>>> import numpy as np
>>> np.set_printoptions(precision=2, suppress=True, linewidth=100, floatmode="fixed")
>>> B = np.array([[-1, -1, 4, 0, 4, 2],
...     [1, 5, 0, 2, -3, 5],
...     [3, 4, 3, -1, -2, -5],
...     [-4, 0, 2, 5, 2, 4],
...     [4, 4, 4, 0, 5, 4],
...     [-1, -1, 2, -4, 3, 3]])
>>> m1 = np.tril(B)
>>> m1
array([[-1,  0,  0,  0,  0,  0],
       [ 1,  5,  0,  0,  0,  0],
       [ 3,  4,  3,  0,  0,  0],
       [-4,  0,  2,  5,  0,  0],
       [ 4,  4,  4,  0,  5,  0],
       [-1, -1,  2, -4,  3,  3]])
>>> blk = np.stack([m1, 2 * m1, m1[::-1]])
>>> blk.sum(axis=0)
array([[ -4,  -1,   2,  -4,   3,   3],
       [  7,  19,   4,   0,   5,   0],
       [  5,  12,  11,   5,   0,   0],
       [ -9,   4,   9,  15,   0,   0],
       [ 13,  17,  12,   0,  15,   0],
       [ -4,  -3,   6, -12,   9,   9]])
>>> np.linalg.det(blk)
array([ -1125.00, -72000.00,   1125.00])
>>> blk.shape
(3, 6, 6)
>>> np.linalg.norm(blk, axis=(1, 2))
array([14.80, 29.60, 14.80])
>>> (blk @ m1.T).shape
(3, 6, 6)
>>> cov = m1.T @ m1
>>> cov
array([[ 44,  34,  15, -16,  17,  -3],
       [ 34,  58,  26,   4,  17,  -3],
       [ 15,  26,  33,   2,  26,   6],
       [-16,   4,   2,  41, -12, -12],
       [ 17,  17,  26, -12,  34,   9],
       [ -3,  -3,   6, -12,   9,   9]])
>>> np.diag(cov)
array([44, 58, 33, 41, 34,  9])
>>> x0 = np.array([0, 3, 3, 3, 2, 0])
>>> y = m1 @ x0
>>> y
array([ 0, 15, 21, 21, 34, -3])
>>> np.linalg.solve(m1.T, m1[5])
array([-0.00,  0.00,  0.00,  0.00,  0.00,  1.00])
>>> np.round(np.linalg.solve(m1, -2 * y), 2) + 0
array([ 0.00, -6.00, -6.00, -6.00, -4.00,  0.00])
>>> B = np.linalg.inv(m1)
>>> np.round(np.linalg.slogdet(m1)[0], 2)
np.float64(-1.0)
>>> np.round(m1 @ B, 2) + 0
array([[1.00, 0.00, 0.00, 0.00, 0.00, 0.00],
       [0.00, 1.00, 0.00, 0.00, 0.00, 0.00],
       [0.00, 0.00, 1.00, 0.00, 0.00, 0.00],
       [0.00, 0.00, 0.00, 1.00, 0.00, 0.00],
       [0.00, 0.00, 0.00, 0.00, 1.00, 0.00],
       [0.00, 0.00, 0.00, 0.00, 0.00, 1.00]])
>>> np.round(np.linalg.inv(B), 2) + 0
array([[-1.00,  0.00,  0.00,  0.00,  0.00,  0.00],
       [ 1.00,  5.00,  0.00,  0.00,  0.00,  0.00],
       [ 3.00,  4.00,  3.00,  0.00,  0.00,  0.00],
       [-4.00,  0.00,  2.00,  5.00,  0.00,  0.00],
       [ 4.00,  4.00,  4.00,  0.00,  5.00,  0.00],
       [-1.00, -1.00,  2.00, -4.00,  3.00,  3.00]])
>>> np.round(np.linalg.det(m1) * B, 2) + 0
array([[1125.00,    0.00,    0.00,    0.00,    0.00,    0.00],
       [-225.00, -225.00,    0.00,    0.00,    0.00,    0.00],
       [-825.00,  300.00, -375.00,    0.00,    0.00,    0.00],
       [1230.00, -120.00,  150.00, -225.00,    0.00,    0.00],
       [ -60.00,  -60.00,  300.00,    0.00, -225.00,    0.00],
       [2550.00, -375.00,  150.00, -300.00,  225.00, -375.00]])
>>> (np.abs(B) > 1e-9).astype(int)
array([[1, 0, 0, 0, 0, 0],
       [1, 1, 0, 0, 0, 0],
       [1, 1, 1, 0, 0, 0],
       [1, 1, 1, 1, 0, 0],
       [1, 1, 1, 0, 1, 0],
       [1, 1, 1, 1, 1, 1]])
>>> round(float(np.linalg.cond(m1)), 2)
30.78
>>> round(np.linalg.det(m1) * np.linalg.det(B), 2)
np.float64(1.0)
>>> np.sort(np.linalg.eigvals(m1))
array([-1.00,  3.00,  3.00,  5.00,  5.00,  5.00])
>>> np.prod(np.diag(m1)), round(float(np.linalg.det(m1)), 2)
(np.int64(-1125), -1125.0)
>>> u = np.array([0, 2, 0, 1])
>>> r1 = np.array([2, 2, 2, 1, 0, 3, 1])
>>> data = np.outer(u, r1)
>>> data
array([[0, 0, 0, 0, 0, 0, 0],
       [4, 4, 4, 2, 0, 6, 2],
       [0, 0, 0, 0, 0, 0, 0],
       [2, 2, 2, 1, 0, 3, 1]])
>>> left, s, VT = np.linalg.svd(data)
>>> evecs = VT[:(s > 1e-8).sum()]
>>> rng = np.random.default_rng(5530)
>>> x0 = data[3] + 2 * data[2] + rng.integers(2) * np.eye(7)[5]
>>> x0
array([2.00, 2.00, 2.00, 1.00, 0.00, 3.00, 1.00])
>>> np.linalg.matrix_rank(np.vstack([data, x0]))
np.int64(1)
>>> evecs.T @ evecs
array([[0.17, 0.17, 0.17, 0.09, 0.00, 0.26, 0.09],
       [0.17, 0.17, 0.17, 0.09, 0.00, 0.26, 0.09],
       [0.17, 0.17, 0.17, 0.09, 0.00, 0.26, 0.09],
       [0.09, 0.09, 0.09, 0.04, 0.00, 0.13, 0.04],
       [0.00, 0.00, 0.00, 0.00, 0.00, 0.00, 0.00],
       [0.26, 0.26, 0.26, 0.13, 0.00, 0.39, 0.13],
       [0.09, 0.09, 0.09, 0.04, 0.00, 0.13, 0.04]])
>>> rk = np.linalg.matrix_rank(data)
>>> rk
np.int64(1)
>>> ns = np.linalg.svd(data)[2][rk:].T
>>> np.round(data @ ns, 2) + 0
array([[0.00, 0.00, 0.00, 0.00, 0.00, 0.00],
       [0.00, 0.00, 0.00, 0.00, 0.00, 0.00],
       [0.00, 0.00, 0.00, 0.00, 0.00, 0.00],
       [0.00, 0.00, 0.00, 0.00, 0.00, 0.00]])
>>> ns @ ns.T
array([[ 0.83, -0.17, -0.17, -0.09,  0.00, -0.26, -0.09],
       [-0.17,  0.83, -0.17, -0.09,  0.00, -0.26, -0.09],
       [-0.17, -0.17,  0.83, -0.09,  0.00, -0.26, -0.09],
       [-0.09, -0.09, -0.09,  0.96,  0.00, -0.13, -0.04],
       [ 0.00,  0.00,  0.00,  0.00,  1.00,  0.00,  0.00],
       [-0.26, -0.26, -0.26, -0.13,  0.00,  0.61, -0.13],
       [-0.09, -0.09, -0.09, -0.04,  0.00, -0.13,  0.96]])
>>> M = np.loadtxt("out8.csv", delimiter=",")
>>> M
array([[ 0.38, -0.39, -0.28, -0.28, -0.39, -0.62],
       [-0.39,  0.75, -0.18, -0.18, -0.25, -0.39],
       [-0.28, -0.18,  0.87, -0.13, -0.18, -0.28],
       [-0.28, -0.18, -0.13,  0.87, -0.18, -0.28],
       [-0.39, -0.25, -0.18, -0.18,  0.75, -0.39],
       [-0.62, -0.39, -0.28, -0.28, -0.39,  0.38]])
>>> np.linalg.norm(M, axis=0)
array([1.00, 1.00, 1.00, 1.00, 1.00, 1.00])
>>> np.linalg.pinv(M)
array([[ 0.38, -0.39, -0.28, -0.28, -0.39, -0.62],
       [-0.39,  0.75, -0.18, -0.18, -0.25, -0.39],
       [-0.28, -0.18,  0.87, -0.13, -0.18, -0.28],
       [-0.28, -0.18, -0.13,  0.87, -0.18, -0.28],
       [-0.39, -0.25, -0.18, -0.18,  0.75, -0.39],
       [-0.62, -0.39, -0.28, -0.28, -0.39,  0.38]])
>>> ev, evecs = np.linalg.eigh(M)
>>> ev
array([-1.00,  1.00,  1.00,  1.00,  1.00,  1.00])
>>> (ev > 1e-8).sum(), (ev < -1e-8).sum()
(np.int64(5), np.int64(1))
>>> np.linalg.eigvalsh(M @ M)
array([1.00, 1.00, 1.00, 1.00, 1.00, 1.00])
>>> np.unique(ev.round(6) + 0, return_counts=True)[1]
array([1, 5])
>>> np.linalg.eigvalsh(M + 4 * np.eye(6))
array([3.00, 5.00, 5.00, 5.00, 5.00, 5.00])
>>> B = np.array([[4, 4, 3],
...     [3, 6, 2],
...     [0, 4, 9],
...     [4, 2, 8],
...     [0, 4, 2],
...     [1, 9, 7],
...     [8, 9, 0]])
>>> np.linalg.matrix_rank(np.vstack([data, B.T]))
np.int64(4)
>>> np.linalg.matrix_rank(data @ B)
np.int64(1)
>>> np.einsum("ik,kj->ij", data, B)
array([[  0,   0,   0],
       [ 58, 132, 114],
       [  0,   0,   0],
       [ 29,  66,  57]])
>>> np.einsum("ij->j", data)
array([6, 6, 6, 3, 0, 9, 3])
>>> B.T @ data.T
array([[  0,  58,   0,  29],
       [  0, 132,   0,  66],
       [  0, 114,   0,  57]])
>>> np.einsum("ik,kj->ji", data, B)
array([[  0,  58,   0,  29],
       [  0, 132,   0,  66],
       [  0, 114,   0,  57]])
>>> np.vstack([data, B.T]).shape
(7, 7)
>>> B = np.array([[0, 0, 0, 0],
...     [1, 1, 1, 0],
...     [2, 2, 2, 2],
...     [1, 0, 1, 2],
...     [2, 2, 1, 2],
...     [1, 0, 0, 1],
...     [0, 1, 1, 0]])
>>> arr = B.T @ B
>>> arr
array([[11,  9,  8, 11],
       [ 9, 10,  8,  8],
       [ 8,  8,  8,  8],
       [11,  8,  8, 13]])
>>> ev, evecs = np.linalg.eigh(arr)
>>> x0 = np.array([3, 1, 0, 5])
>>> np.linalg.eigvalsh(arr[1:, 1:])
array([ 0.82,  3.66, 26.51])
>>> (np.sign(evecs[:, -1].round(6)) == np.sign(evecs[0, -1].round(6))).astype(int)
array([1, 1, 1, 1])
>>> evecs * np.maximum(ev, 0) @ evecs.T
array([[11.00,  9.00,  8.00, 11.00],
       [ 9.00, 10.00,  8.00,  8.00],
       [ 8.00,  8.00,  8.00,  8.00],
       [11.00,  8.00,  8.00, 13.00]])
>>> ev, evecs = np.linalg.eigh(arr)
>>> np.linalg.eigvalsh(arr + 2 * np.eye(4))
array([ 2.39,  3.05,  5.76, 38.81])
>>> np.round(evecs.T @ arr @ evecs, 2) + 0
array([[ 0.39,  0.00,  0.00,  0.00],
       [ 0.00,  1.05,  0.00,  0.00],
       [ 0.00,  0.00,  3.76,  0.00],
       [ 0.00,  0.00,  0.00, 36.81]])
>>> np.unique(ev.round(6) + 0, return_counts=True)[1]
array([1, 1, 1, 1])
>>> np.abs(evecs[:, -1])
array([0.53, 0.47, 0.43, 0.55])
>>> ev
array([ 0.39,  1.05,  3.76, 36.81])
>>> x0 = np.array([1, -1, 3, 3, -2, -3])
>>> y = M @ x0
>>> y
array([ 1.73, -0.53,  3.33,  3.33, -1.53, -2.27])
>>> np.round(np.linalg.solve(M.T, M[0]), 2) + 0
array([1.00, 0.00, 0.00, 0.00, 0.00, 0.00])
>>> np.round(np.linalg.solve(M, M[:, 4]), 2) + 0
array([0.00, 0.00, 0.00, 0.00, 1.00, 0.00])
